% ipython --no-banner

In [1]: import numpy as np

In [2]: import numpy.linalg as la

In [3]: np.set_printoptions(precision=2, suppress=True, linewidth=200)

In [4]: def rd(a):
   ...:     return np.round(a, 2) + 0
   ...: 

In [5]: mat = np.load("arr.npy")

In [6]: print(mat)
[[-0.2  -0.8  -0.7  -1.4 ]
 [ 1.44 -1.16  0.13  0.98]
 [ 1.1  -1.3  -0.2   1.1 ]]

In [7]: print(rd(la.norm(mat, 2)))
2.93

In [8]: print(rd(la.norm(mat[0], 1)), rd(la.norm(mat[0], np.inf)))
3.1 1.4

In [9]: print(la.norm(mat, axis=1).argmax())
1

In [10]: print(rd(la.norm(mat[0] - mat[1])))
3.03

In [11]: Y = mat / la.norm(mat, axis=1, keepdims=True)

In [12]: G = Y @ Y.T

In [13]: print(rd(G[0]))
[ 1.   -0.22 -0.16]

In [14]: print(np.argwhere(np.triu(np.abs(G) > 0.95, 1)))
[[1 2]]

In [15]: print(rd(la.norm(Y, axis=1)))
[1. 1. 1.]

In [16]: ang = np.radians(30)

In [17]: R = np.eye(4)

In [18]: R[1, 1] = R[3, 3] = np.cos(ang)

In [19]: R[1, 3], R[3, 1] = -np.sin(ang), np.sin(ang)

In [20]: print(rd(R))
[[ 1.    0.    0.    0.  ]
 [ 0.    0.87  0.   -0.5 ]
 [ 0.    0.    1.    0.  ]
 [ 0.    0.5   0.    0.87]]

In [21]: Y = mat @ R.T

In [22]: print(np.allclose(mat @ mat.T, Y @ Y.T))
True

In [23]: print(rd(np.abs(Y - mat).max(axis=0)))
[0.   0.81 0.   0.8 ]

In [24]: print(rd(Y))
[[-0.2   0.01 -0.7  -1.61]
 [ 1.44 -1.49  0.13  0.27]
 [ 1.1  -1.68 -0.2   0.3 ]]

In [25]: print(rd(la.det(R)), rd(np.trace(R)))
1.0 3.73

In [26]: print(np.allclose(la.norm(mat, axis=1), la.norm(Y, axis=1)))
True

In [27]: print(np.unravel_index(np.abs(Y).argmax(), Y.shape))
(np.int64(2), np.int64(1))

In [28]: print(rd(Y.sum(axis=0)))
[ 2.34 -3.16 -0.77 -1.04]

In [29]: print(rd(la.norm(Y)))
3.42

In [30]: print(rd(Y.mean(axis=0)))
[ 0.78 -1.05 -0.26 -0.35]

In [31]: Y[3]
Traceback (most recent call last):
  Cell In[31], line 1
    Y[3]
IndexError: index 3 is out of bounds for axis 0 with size 3


In [32]: print(rd(np.diff(Y, axis=0)))
[[ 1.64 -1.5   0.83  1.88]
 [-0.34 -0.18 -0.33  0.03]]

In [33]: Y = np.array([[1, 2], [3, 0], [1, 1], [5, 5]])

In [34]: print(rd(np.einsum("ik,kj->ij", mat, Y)))
[[-10.3   -8.1 ]
 [  2.99   7.91]
 [  2.5    7.5 ]]

In [35]: print(rd(np.einsum("ik,kj->ji", mat, Y)))
[[-10.3    2.99   2.5 ]
 [ -8.1    7.91   7.5 ]]

In [36]: print(rd(np.einsum("ij->j", mat)))
[ 2.34 -3.26 -0.77  0.68]

In [37]: print(rd(Y.T @ mat.T))
[[-10.3    2.99   2.5 ]
 [ -8.1    7.91   7.5 ]]

In [38]: J = np.array([[4, 3, 3, 5], [3, 8, 7, 0], [3, 7, 10, 7], [5, 0, 7, 10]])

In [39]: print(J)
[[ 4  3  3  5]
 [ 3  8  7  0]
 [ 3  7 10  7]
 [ 5  0  7 10]]

In [40]: ang = np.radians(72)

In [41]: R = np.eye(4)

In [42]: R[1, 1] = R[2, 2] = np.cos(ang)

In [43]: R[1, 2], R[2, 1] = -np.sin(ang), np.sin(ang)

In [44]: print(rd(R))
[[ 1.    0.    0.    0.  ]
 [ 0.    0.31 -0.95  0.  ]
 [ 0.    0.95  0.31  0.  ]
 [ 0.    0.    0.    1.  ]]

In [45]: Y = J @ R.T

In [46]: print(rd(Y))
[[ 4.   -1.93  3.78  5.  ]
 [ 3.   -4.19  9.77  0.  ]
 [ 3.   -7.35  9.75  7.  ]
 [ 5.   -6.66  2.16 10.  ]]

In [47]: print(rd(np.abs(Y - J).max(axis=0)))
[ 0.   14.35  4.84  0.  ]

In [48]: vec = np.array([5, 4, -5, -4])

In [49]: y = Y @ vec

In [50]: print(rd(y))
[-26.61 -50.6  -91.13 -52.45]

In [51]: print(rd(la.solve(Y, y + Y[:, 1])))
[ 5.  5. -5. -4.]

In [52]: print(rd(la.solve(Y.T, Y[2])))
[0. 0. 1. 0.]

In [53]: Y = np.array([[-0.8], [-0.8], [1.5]])

In [54]: W2 = np.array([[0.0, -0.4, 0.9]])

In [55]: W0 = Y @ W2

In [56]: print(rd(W0))
[[ 0.    0.32 -0.72]
 [ 0.    0.32 -0.72]
 [ 0.   -0.6   1.35]]

In [57]: print(rd(W0 @ la.pinv(W0) @ W0))
[[ 0.    0.32 -0.72]
 [ 0.    0.32 -0.72]
 [ 0.   -0.6   1.35]]

In [58]: F = np.load("m.npy")

In [59]: print(F)
[[-0.6  -0.5  -1.76]
 [ 0.5   0.6   1.51]
 [-2.1  -1.1  -6.45]
 [ 1.8  -0.3   5.4 ]
 [ 0.6  -0.4   1.85]
 [-0.6   0.3  -1.82]
 [ 0.1   0.    0.44]
 [-0.9  -2.   -2.78]
 [ 0.5  -1.9   1.42]
 [-1.4   1.3  -4.18]
 [-2.5  -0.9  -7.63]
 [-0.1  -1.6  -0.15]
 [ 1.    0.9   2.97]
 [ 1.6  -0.4   4.73]
 [-0.8  -1.5  -2.54]
 [ 0.6   0.4   1.76]
 [-1.1   2.4  -3.3 ]
 [-0.7  -0.4  -2.11]
 [ 0.6  -0.8   2.04]
 [ 2.2  -0.6   6.48]
 [ 0.    0.5  -0.14]]

In [60]: vec = np.array([5, 0, -1])

In [61]: y = F @ vec

In [62]: print(rd(la.solve(F.T @ F, F.T @ y)))
[ 5.  0. -1.]

In [63]: rng = np.random.default_rng(61553)

In [64]: y = y + 0.02 * rng.normal(size=21)

In [65]: print(rd(y))
[-1.25  0.99 -4.03  3.59  1.13 -1.2   0.1  -1.7   1.1  -2.83 -4.83 -0.37  2.02  3.26 -1.45  1.23 -2.19 -1.36  0.97  4.52  0.11]

In [66]: b, *_ = la.lstsq(F, y)

In [67]: print(rd(b))
[ 4.96  0.   -0.99]

In [68]: print([round(float(la.norm(la.solve(F.T @ F + lam * np.eye(3), F.T @ y))), 2) for lam in (0, 1, 10, 100)])
[5.05, 0.63, 0.6, 0.47]

In [69]: d = la.norm(F[:, None] - F[None], axis=-1)

In [70]: print(rd(d[:5, :5]))
[[ 0.    3.62  4.96  7.55  3.81]
 [ 3.62  0.    8.54  4.2   1.06]
 [ 4.96  8.54  0.   12.5   8.76]
 [ 7.55  4.2  12.5   0.    3.75]
 [ 3.81  1.06  8.76  3.75  0.  ]]

In [71]: print(np.unravel_index(d.round(6).argmax(), d.shape))
(np.int64(10), np.int64(19))

In [72]: print(d.shape)
(21, 21)

In [73]: print((d + 1e9 * np.eye(21)).round(6).argmin(axis=1))
[17 15 10 13 18 17 20 14 18 16  2  8 15  3  7  1  9  0  4  3  6]

In [74]: print(np.flatnonzero(d[15] < d.mean() / 2))
[ 1  4  6 12 15 18 20]

In [75]: Ac = F - F.mean(axis=0)

In [76]: evecs = la.svd(Ac)[2][:2]

In [77]: Y = Ac - Ac @ evecs.T @ evecs

In [78]: print(rd(np.diag(evecs.T @ evecs)))
[0.1 1.  0.9]

In [79]: print(rd(np.cov(Ac @ evecs.T, rowvar=False)))
[[14.98  0.  ]
 [ 0.    1.18]]

In [80]: K = np.array([[5.9, -3.31, -0.83], [-3.31, 4.88, 0.08], [-0.83, 0.08, 7.22]])

In [81]: w, evecs = la.eig(K)

In [82]: print(rd(np.prod(w)))
125.82

In [83]: ang = np.radians(60)

In [84]: R = np.eye(3)

In [85]: R[0, 0] = R[2, 2] = np.cos(ang)

In [86]: R[0, 2], R[2, 0] = -np.sin(ang), np.sin(ang)

In [87]: print(rd(R))
[[ 0.5   0.   -0.87]
 [ 0.    1.    0.  ]
 [ 0.87  0.    0.5 ]]

In [88]: Y = K @ R.T

In [89]: print(rd(la.svd(K, compute_uv=False)), rd(la.svd(Y, compute_uv=False)))
[9. 7. 2.] [9. 7. 2.]

In [90]: print(rd(la.det(R)), np.trace(R))
1.0 2.0

In [91]: print(rd(np.abs(Y - K).max(axis=0)))
[5.84 0.   5.52]

In [92]: w, evecs = la.eigh(K)

In [93]: print(rd(la.eigvalsh(K + -1 * np.eye(3))))
[1. 6. 8.]

In [94]: print(rd(evecs.T @ evecs))
[[1. 0. 0.]
 [0. 1. 0.]
 [0. 0. 1.]]

In [95]: print(rd(evecs @ np.diag(w) @ evecs.T))
[[ 5.9  -3.31 -0.83]
 [-3.31  4.88  0.08]
 [-0.83  0.08  7.22]]

In [96]: print(rd(evecs.T @ K @ evecs))
[[2. 0. 0.]
 [0. 7. 0.]
 [0. 0. 9.]]

In [97]: u = np.array([1, 5, -4])

In [98]: Y = K + np.outer(u, np.eye(3)[1])

In [99]: print(rd(la.det(Y) / la.det(K)), rd(1 + la.solve(K, u)[1]))
2.78 2.78

In [100]: print(rd(Y))
[[ 5.9  -2.31 -0.83]
 [-3.31  9.88  0.08]
 [-0.83 -3.92  7.22]]

In [101]: print(rd(la.eigvals(K)))
[2. 9. 7.]

In [102]: print(rd(la.det(K.T)))
125.82

In [103]: X = np.load("block10.npy")

In [104]: print(X)
[[ 0  0  0]
 [10  3 12]
 [ 3  0  6]
 [ 2  1  4]
 [ 7  3  6]
 [ 0  0  0]
 [ 0  0  0]
 [ 0  0  0]
 [ 0  0  0]
 [ 3  0  6]
 [ 9  4 10]
 [10  3 12]
 [ 9  4 10]
 [ 0  0  0]]

In [105]: P = X @ la.solve(X.T @ X, X.T)

In [106]: print(np.allclose(P @ P, P))
True

In [107]: print(rd(la.eigvalsh(P)))
[0. 0. 0. 0. 0. 0. 0. 0. 0. 0. 0. 1. 1. 1.]

In [108]: print(rd(P @ X[:, 2]))
[ 0. 12.  6.  4.  6.  0.  0.  0.  0.  6. 10. 12. 10.  0.]

In [109]: Ac = X - X.mean(axis=0)

In [110]: evecs = la.svd(Ac)[2][:1]

In [111]: Y = Ac - Ac @ evecs.T @ evecs

In [112]: print(la.norm(Y, axis=1).round(6).argmax())
2

In [113]: print(rd(np.diag(evecs.T @ evecs)))
[0.41 0.05 0.53]

In [114]: print(rd(la.norm(Y) / la.norm(Ac)))
0.16

In [115]: print(rd(Y.std(axis=0)))
[0.48 0.69 0.61]

In [116]: labels = X[:, 0] > np.median(X[:, 0])

In [117]: u = X[labels].mean(axis=0) - X[~labels].mean(axis=0)

In [118]: print(np.argsort(-np.abs(u).round(6), kind="stable"))
[2 0 1]

In [119]: print((((X - X.mean(axis=0)) @ u > 0) == labels).mean())
1.0

In [120]: print(labels.astype(int))
[0 1 1 0 1 0 0 0 0 1 1 1 1 0]

In [121]: print(rd(u))
[7.   2.29 8.29]

In [122]: E = np.loadtxt("out18.csv", delimiter=",")

In [123]: print(E)
[[ 9.02  0.1   1.8 ]
 [ 5.01  0.3   1.  ]
 [-0.97 -0.7  -0.2 ]
 [-4.53 -0.8  -0.9 ]
 [-4.87 -1.4  -1.  ]
 [-5.07  1.1  -1.  ]
 [-3.04 -0.7  -0.6 ]
 [ 2.97  1.5   0.6 ]
 [ 1.01  1.    0.2 ]
 [ 7.   -0.6   1.4 ]
 [-1.54 -0.4  -0.3 ]
 [-2.97 -1.7  -0.6 ]
 [14.03  1.4   2.8 ]
 [-3.55 -1.8  -0.7 ]
 [ 0.07 -0.5   0.  ]
 [ 3.53  0.    0.7 ]
 [ 5.98  1.6   1.2 ]
 [ 4.39 -1.3   0.9 ]
 [-0.1  -1.3   0.  ]
 [ 2.49  2.1   0.5 ]
 [ 4.56  1.    0.9 ]
 [-1.95  1.1  -0.4 ]
 [-0.94  0.2  -0.2 ]
 [ 2.5   0.2   0.5 ]
 [-2.99  0.2  -0.6 ]
 [ 4.48  1.3   0.9 ]
 [-1.53 -1.2  -0.3 ]]

In [124]: Ac = E - E.mean(axis=0)

In [125]: left, sigma, VT = la.svd(Ac, full_matrices=False)

In [126]: print(rd((sigma ** 2).sum() ** 2 / (sigma ** 4).sum()))
1.09

In [127]: print(la.matrix_rank(Ac))
3

In [128]: Q, R = la.qr(E)

In [129]: print(Q.shape, R.shape)
(27, 3) (3, 3)

In [130]: print(rd(np.trace(Q @ Q.T)))
3.0

In [131]: M = np.loadtxt("w.csv", delimiter=",")

In [132]: print(M)
[[ 3.  0. -2.  2.]
 [ 0.  3.  7. -6.]
 [ 0. -1.  7. -2.]
 [ 0.  7.  0.  5.]]

In [133]: print(M @ M)
[[  9.  16. -20.  20.]
 [  0. -40.  70. -62.]
 [  0. -24.  42. -18.]
 [  0.  56.  49. -17.]]

In [134]: assert M == M.T
Traceback (most recent call last):
  Cell In[134], line 1
    assert M == M.T
ValueError: The truth value of an array with more than one element is ambiguous. Use a.any() or a.all()


In [135]: print(rd(np.sort(np.abs(la.eigvals(M)))))
[3.   4.69 8.46 8.46]

In [136]: M.inv()
Traceback (most recent call last):
  Cell In[136], line 1
    M.inv()
AttributeError: 'numpy.ndarray' object has no attribute 'inv'


In [137]: u = np.array([-2, 2, -3, 2])

In [138]: Y = M + np.outer(u, np.eye(4)[3])

In [139]: print(rd(la.det(Y) / la.det(M)), rd(1 + la.solve(M, u)[3]))
0.44 0.44

In [140]: Y = M + rng.integers(-2, 3, (4, 2)) @ rng.integers(-2, 3, (2, 4))

In [141]: print(Y)
[[ 1.  4. -2.  8.]
 [ 0.  1.  7. -8.]
 [ 2. -1.  7. -4.]
 [-1.  5.  0.  4.]]

In [142]: print(rd(la.svd(Y - M, compute_uv=False)))
[8.39 2.77 0.   0.  ]

In [143]: print(np.abs(Y - M).sum(axis=1))
[12.  4.  4.  4.]

In [144]: print(la.matrix_rank(Y - M, tol=1e-8))
2

In [145]: print(Y - M)
[[-2.  4.  0.  6.]
 [ 0. -2.  0. -2.]
 [ 2.  0.  0. -2.]
 [-1. -2.  0. -1.]]

In [146]: Y = M / la.norm(M, axis=1, keepdims=True)

In [147]: G = Y @ Y.T

In [148]: print(rd(G[1]))
[-0.65  1.    0.81 -0.11]

In [149]: print((np.abs(G) > 0.9).astype(int))
[[1 0 0 0]
 [0 1 0 0]
 [0 0 1 0]
 [0 0 0 1]]

In [150]: print(rd(np.degrees(np.arccos(np.clip(G[1, 3], -1, 1)))))
96.19
